In [1]: import numpy as np

In [2]: from numpy import linalg as LA

In [3]: np.set_printoptions(precision=3, suppress=True, linewidth=120)

In [4]: A = np.array([[-5, 2, -5, 2, -5, 2],
   ...:     [-3, -2, -3, -2, -3, -2],
   ...:     [8, -7, 8, -7, 8, -7],
   ...:     [-5, 2, -5, 2, -5, 2],
   ...:     [-3, -2, -3, -2, -3, -2],
   ...:     [8, -7, 8, -7, 8, -7]])

In [5]: Uu, sigma, Vh = LA.svd(A)

In [6]: V = Vh[:(sigma > 1e-8).sum()]

In [7]: rng = np.random.default_rng(6436)

In [8]: vec = A[3] + 2 * A[2] + rng.integers(2) * np.eye(6)[3]

In [9]: print(vec)
[ 11. -12.  11. -12.  11. -12.]

In [10]: print(np.allclose(V.T @ V @ vec, vec))
True

In [11]: rank = LA.matrix_rank(A)

In [12]: print(rank)
2

In [13]: null = LA.svd(A)[2][rank:].T

In [14]: print(LA.matrix_rank(A.T @ A), LA.matrix_rank(A @ A.T))
2 2

In [15]: print(np.allclose(A @ null, 0))
True

In [16]: print(np.round(null @ null.T, 3) + 0)
[[ 0.667  0.    -0.333  0.    -0.333  0.   ]
 [ 0.     0.667  0.    -0.333  0.    -0.333]
 [-0.333  0.     0.667  0.    -0.333  0.   ]
 [ 0.    -0.333  0.     0.667  0.    -0.333]
 [-0.333  0.    -0.333  0.     0.667  0.   ]
 [ 0.    -0.333  0.    -0.333  0.     0.667]]

In [17]: print([int(LA.matrix_rank(A[:i])) for i in range(1, len(A) + 1)])
[1, 2, 2, 2, 2, 2]

In [18]: m1 = np.load("out8.npy")

In [19]: print(m1)
[[-2.  0. -3. -3.  0. -3.]
 [ 0. -2.  0.  0. -3.  0.]
 [-3.  0. -2. -3.  0. -3.]
 [-3.  0. -3. -2.  0. -3.]
 [ 0. -3.  0.  0. -2.  0.]
 [-3.  0. -3. -3.  0. -2.]]

In [20]: # 2 blocks once reordered

In [21]: z = rng.permutation(6)

In [22]: B = m1[:, z] * rng.choice([-1, 1], 6)

In [23]: print(B)
[[ 0.  3.  0. -2.  3. -3.]
 [-2. -0. -3.  0. -0.  0.]
 [ 0.  2.  0. -3.  3. -3.]
 [ 0.  3.  0. -3.  2. -3.]
 [-3. -0. -2.  0. -0.  0.]
 [ 0.  3.  0. -3.  3. -2.]]

In [24]: Uu, _, Vh = LA.svd(m1.T @ B)

In [25]: print(z)
[1 2 4 0 3 5]

In [26]: print(np.round(LA.lstsq(m1, B)[0], 3) + 0)
[[ 0.  0.  0.  1.  0.  0.]
 [ 1.  0.  0.  0.  0.  0.]
 [ 0. -1.  0.  0.  0.  0.]
 [ 0.  0.  0.  0. -1.  0.]
 [ 0.  0.  1.  0.  0.  0.]
 [ 0.  0.  0.  0.  0.  1.]]
